>>> import numpy as np
>>> np.set_printoptions(precision=2, suppress=True, linewidth=160)
>>> A2 = np.array([[1, 1], [1, -1]])
>>> rng = np.random.default_rng(32300)
>>> m1 = np.kron(A2, np.kron(A2, A2))[rng.permutation(8)][:3]
>>> m1
array([[ 1, -1,  1, -1,  1, -1,  1, -1],
       [ 1,  1,  1,  1, -1, -1, -1, -1],
       [ 1, -1, -1,  1,  1, -1, -1,  1]])
>>> A2 = m1 / np.sqrt((m1 ** 2).mean(axis=1, keepdims=True))
>>> np.linalg.matrix_rank(A2) == np.linalg.matrix_rank(m1)
np.True_
>>> A2 = m1[0, 0] * m1[1:] - np.outer(m1[1:, 0], m1[0])
>>> A2
array([[ 0,  2,  0,  2, -2,  0, -2,  0],
       [ 0,  0, -2,  2,  0,  0, -2,  2]])
>>> m1[:, 0] / m1[0, 0]
array([1., 1., 1.])
>>> np.linalg.matrix_rank(A2), np.linalg.matrix_rank(m1)
(np.int64(2), np.int64(3))
>>> A = np.load("out1.npy")
>>> A
array([[ 1,  0,  2],
       [-2, -1, -4],
       [-3,  1, -6],
       [ 2, -3,  4]])
>>> # rows and columns are dependent
>>> x = np.array([3, 1, 2])
>>> a = np.maximum(A @ x, 0)
>>> np.flatnonzero(a > 1e-9)
array([0, 3])
>>> A * (a > 1e-9)[:, None]
array([[ 1,  0,  2],
       [ 0,  0,  0],
       [ 0,  0,  0],
       [ 2, -3,  4]])
>>> A.T @ a
array([ 29, -33,  58])
>>> def softmax(z):
...     e = np.exp(z - z.max(axis=-1, keepdims=True))
...     return e / e.sum(axis=-1, keepdims=True)
... 
>>> softmax(A[1])
array([0.26, 0.71, 0.04])
>>> softmax(A).sum(axis=1)
array([1., 1., 1., 1.])
>>> att = A @ A.T / np.sqrt(3)
>>> np.round(softmax(att + np.triu(np.full(att.shape, -np.inf), 1)), 2) + 0
array([[1., 0., 0., 0.],
       [0., 1., 0., 0.],
       [0., 0., 1., 0.],
       [0., 0., 0., 1.]])
>>> np.round(softmax(att), 2) + 0
array([[0.05, 0.  , 0.  , 0.95],
       [0.  , 0.01, 0.99, 0.  ],
       [0.  , 0.  , 1.  , 0.  ],
       [0.  , 0.  , 0.  , 1.  ]])
>>> softmax(att)[1] @ A
array([-2.99,  0.98, -5.98])
>>> X = np.load("a.npy")
>>> X
array([[-2.91,  0.23,  0.69],
       [ 1.16,  2.69, -0.63],
       [ 1.85, -2.36, -0.16],
       [ 2.66, -1.29, -0.5 ],
       [ 2.84, -0.74, -0.61],
       [ 2.55,  1.35, -0.81],
       [ 2.81,  0.69, -0.79],
       [ 0.42,  2.93, -0.48],
       [-2.11, -1.98,  0.78],
       [ 1.98,  2.12, -0.77],
       [ 2.52, -1.56, -0.43],
       [ 0.6 ,  2.89, -0.52],
       [ 2.81, -0.87, -0.59],
       [-2.25,  1.96,  0.31],
       [ 2.89,  0.28, -0.75],
       [ 0.23,  2.96, -0.44],
       [-0.55,  2.94, -0.24]])
>>> [round(float(x), 2) for x in np.linalg.svd(X, compute_uv=False)[:3]]
[9.2, 8.26, 0.0]
>>> np.argsort(-np.linalg.norm(X, axis=0).round(6), kind="stable")[:3]
array([0, 1, 2])
>>> left, s, Vh = np.linalg.svd(X)
>>> s.round(2) + 0
array([9.2 , 8.26, 0.  ])
>>> np.argmax(s[:-1] / (s[1:] + 1e-6)) + 1
np.int64(2)
>>> A2 = left[:, :2] @ np.diag(s[:2]) @ Vh[:2]
>>> np.linalg.matrix_rank(X, rtol=0.05)
np.int64(2)
>>> np.round(np.linalg.norm(X - A2) / np.linalg.norm(X), 2)
np.float64(0.0)
>>> np.linalg.matrix_rank(A2)
np.int64(2)
>>> np.round(np.abs(X - A2).max(), 2)
np.float64(0.0)
